>>> import numpy as np
>>> import numpy.linalg as la
>>> np.set_printoptions(suppress=True, linewidth=140)
>>> def rd(a):
...     return np.round(a, 3) + 0
... 
>>> K = np.load("run13.npy")
>>> print(rd(K))
[[0.25  0.    0.25  0.    0.    0.    0.25  0.    0.    0.25  0.    0.   ]
 [0.    0.286 0.    0.    0.    0.143 0.    0.143 0.143 0.143 0.    0.143]
 [0.    0.    0.2   0.2   0.    0.    0.2   0.2   0.2   0.    0.    0.   ]
 [0.    0.    0.2   0.2   0.2   0.2   0.    0.    0.    0.    0.2   0.   ]
 [0.    0.    0.25  0.25  0.25  0.    0.    0.25  0.    0.    0.    0.   ]
 [0.    0.25  0.25  0.    0.    0.25  0.    0.    0.    0.25  0.    0.   ]
 [0.    0.    0.    0.    0.2   0.2   0.2   0.2   0.    0.    0.2   0.   ]
 [0.    0.    0.    0.167 0.167 0.167 0.    0.333 0.167 0.    0.    0.   ]
 [0.167 0.167 0.167 0.    0.    0.    0.    0.167 0.167 0.    0.167 0.   ]
 [0.    0.    0.143 0.143 0.143 0.143 0.    0.    0.    0.143 0.143 0.143]
 [0.333 0.333 0.    0.    0.    0.    0.    0.    0.    0.    0.333 0.   ]
 [0.    0.    0.25  0.25  0.    0.25  0.    0.    0.    0.    0.    0.25 ]]
>>> U, s, Vt = la.svd(K, full_matrices=False)
>>> print(np.allclose(U * s @ Vt, K))
True
>>> print(U.shape, s.shape, Vt.shape)
(12, 12) (12,) (12, 12)
>>> print(rd(s))
[1.061 0.682 0.549 0.479 0.457 0.367 0.285 0.207 0.15  0.144 0.124 0.039]
>>> print(rd(np.cumsum(s ** 2) / np.sum(s ** 2)))
[0.425 0.6   0.714 0.801 0.88  0.931 0.961 0.977 0.986 0.994 0.999 1.   ]
>>> print((s > 1e-8).sum())
12
>>> print(rd(la.matrix_power(K, 100)))
[[0.052 0.092 0.138 0.106 0.082 0.109 0.051 0.126 0.074 0.062 0.079 0.029]
 [0.052 0.092 0.138 0.106 0.082 0.109 0.051 0.126 0.074 0.062 0.079 0.029]
 [0.052 0.092 0.138 0.106 0.082 0.109 0.051 0.126 0.074 0.062 0.079 0.029]
 [0.052 0.092 0.138 0.106 0.082 0.109 0.051 0.126 0.074 0.062 0.079 0.029]
 [0.052 0.092 0.138 0.106 0.082 0.109 0.051 0.126 0.074 0.062 0.079 0.029]
 [0.052 0.092 0.138 0.106 0.082 0.109 0.051 0.126 0.074 0.062 0.079 0.029]
 [0.052 0.092 0.138 0.106 0.082 0.109 0.051 0.126 0.074 0.062 0.079 0.029]
 [0.052 0.092 0.138 0.106 0.082 0.109 0.051 0.126 0.074 0.062 0.079 0.029]
 [0.052 0.092 0.138 0.106 0.082 0.109 0.051 0.126 0.074 0.062 0.079 0.029]
 [0.052 0.092 0.138 0.106 0.082 0.109 0.051 0.126 0.074 0.062 0.079 0.029]
 [0.052 0.092 0.138 0.106 0.082 0.109 0.051 0.126 0.074 0.062 0.079 0.029]
 [0.052 0.092 0.138 0.106 0.082 0.109 0.051 0.126 0.074 0.062 0.079 0.029]]
>>> print(rd(K.sum(axis=1)))
[1. 1. 1. 1. 1. 1. 1. 1. 1. 1. 1. 1.]
>>> p = np.eye(12)[1]
>>> for _ in range(5):
...     p = p @ K
...     print(p.round(3))
... 
[0.    0.286 0.    0.    0.    0.143 0.    0.143 0.143 0.143 0.    0.143]
[0.024 0.141 0.116 0.08  0.044 0.156 0.    0.112 0.088 0.097 0.044 0.097]
[0.035 0.109 0.148 0.107 0.06  0.132 0.029 0.107 0.077 0.079 0.059 0.058]
[0.041 0.097 0.146 0.11  0.071 0.119 0.044 0.114 0.076 0.069 0.071 0.041]
[0.047 0.094 0.142 0.108 0.077 0.114 0.048 0.12  0.075 0.064 0.077 0.034]
